$ python -q
>>> import numpy as np
>>> import numpy.linalg as la
>>> np.set_printoptions(precision=3, suppress=True, linewidth=200, legacy="1.25")
>>> def rd(a):
...     return np.round(a, 3) + 0
... 
>>> K = np.array([[3.9, -1.0, -0.9, -0.3, 1.0, 0.9],
...     [3.9, -0.2, -0.7, -1.2, 0.9, 1.2],
...     [4.2, 0.7, -0.6, 0.9, -0.6, -0.2],
...     [1.2, -1.6, -0.9, 1.2, 1.3, 1.6]])
>>> f, r1 = K[0], K[3]
>>> rd(f @ r1)
9.47
>>> pr = (f @ r1) / (f @ f) * f
>>> rd((r1 - pr) @ f)
0.0
>>> la.matrix_rank(np.outer(f, r1))
1
>>> rd(np.outer(f, r1))
array([[ 4.68, -6.24, -3.51,  4.68,  5.07,  6.24],
       [-1.2 ,  1.6 ,  0.9 , -1.2 , -1.3 , -1.6 ],
       [-1.08,  1.44,  0.81, -1.08, -1.17, -1.44],
       [-0.36,  0.48,  0.27, -0.36, -0.39, -0.48],
       [ 1.2 , -1.6 , -0.9 ,  1.2 ,  1.3 ,  1.6 ],
       [ 1.08, -1.44, -0.81,  1.08,  1.17,  1.44]])
>>> rd(pr)
array([ 1.952, -0.501, -0.45 , -0.15 ,  0.501,  0.45 ])
>>> x0 = np.array([1, 5, 5, 5, 5, 4])
>>> rd(K @ np.ones(6))
array([3.6, 3.9, 4.4, 2.8])
>>> rd(K @ (2 * x0))
array([ 3. ,  5.4, 10.8, 15.2])
>>> rd((K * x0).sum(axis=1))
array([1.5, 2.7, 5.4, 7.6])
>>> rd(np.einsum("ij,j->i", K, x0))
array([1.5, 2.7, 5.4, 7.6])
>>> A = np.loadtxt("x.csv", delimiter=",")
>>> A
array([[15.,  9.,  9.],
       [ 2.,  7.,  9.],
       [ 0.,  9.,  9.],
       [ 1.,  5.,  9.],
       [ 6., 12.,  9.],
       [11.,  7.,  9.],
       [ 0.,  6.,  9.],
       [ 9., 15.,  9.],
       [ 7., 14.,  9.],
       [ 5.,  7.,  9.],
       [ 3.,  3.,  9.],
       [ 7., 11.,  9.],
       [ 0.,  8.,  9.],
       [ 8.,  7.,  9.],
       [ 9., 12.,  9.],
       [ 1.,  8.,  9.],
       [ 5.,  4.,  9.],
       [ 6.,  6.,  9.],
       [ 4., 11.,  9.],
       [14., 10.,  9.],
       [ 0., 10.,  9.],
       [ 2.,  7.,  9.],
       [14., 10.,  9.],
       [ 0.,  9.,  9.],
       [ 0.,  9.,  9.],
       [ 3.,  9.,  9.],
       [ 1.,  8.,  9.],
       [ 0.,  9.,  9.],
       [ 7.,  5.,  9.]])
>>> out = np.array([[-3, -1], [3, 0], [-2, -2]])
>>> np.einsum("ik,kj->ji", A, out)
array([[-36.,  -3.,   9.,  -6.,   0., -30.,   0.,   0.,   3., -12., -18.,  -6.,   6., -21.,  -9.,   3., -21., -18.,   3., -30.,  12.,  -3., -30.,   9.,   9.,   0.,   3.,   9., -24.],
       [-33., -20., -18., -19., -24., -29., -18., -27., -25., -23., -21., -25., -18., -26., -27., -19., -23., -24., -22., -32., -18., -20., -32., -18., -18., -21., -19., -18., -25.]])
>>> la.matrix_rank(A @ out)
2
>>> np.einsum("ik,kj->ij", A, out)
array([[-36., -33.],
       [ -3., -20.],
       [  9., -18.],
       [ -6., -19.],
       [  0., -24.],
       [-30., -29.],
       [  0., -18.],
       [  0., -27.],
       [  3., -25.],
       [-12., -23.],
       [-18., -21.],
       [ -6., -25.],
       [  6., -18.],
       [-21., -26.],
       [ -9., -27.],
       [  3., -19.],
       [-21., -23.],
       [-18., -24.],
       [  3., -22.],
       [-30., -32.],
       [ 12., -18.],
       [ -3., -20.],
       [-30., -32.],
       [  9., -18.],
       [  9., -18.],
       [  0., -21.],
       [  3., -19.],
       [  9., -18.],
       [-24., -25.]])
>>> np.einsum("ij->j", A)
array([140., 247., 261.])
>>> out.T @ A.T
array([[-36.,  -3.,   9.,  -6.,   0., -30.,   0.,   0.,   3., -12., -18.,  -6.,   6., -21.,  -9.,   3., -21., -18.,   3., -30.,  12.,  -3., -30.,   9.,   9.,   0.,   3.,   9., -24.],
       [-33., -20., -18., -19., -24., -29., -18., -27., -25., -23., -21., -25., -18., -26., -27., -19., -23., -24., -22., -32., -18., -20., -32., -18., -18., -21., -19., -18., -25.]])
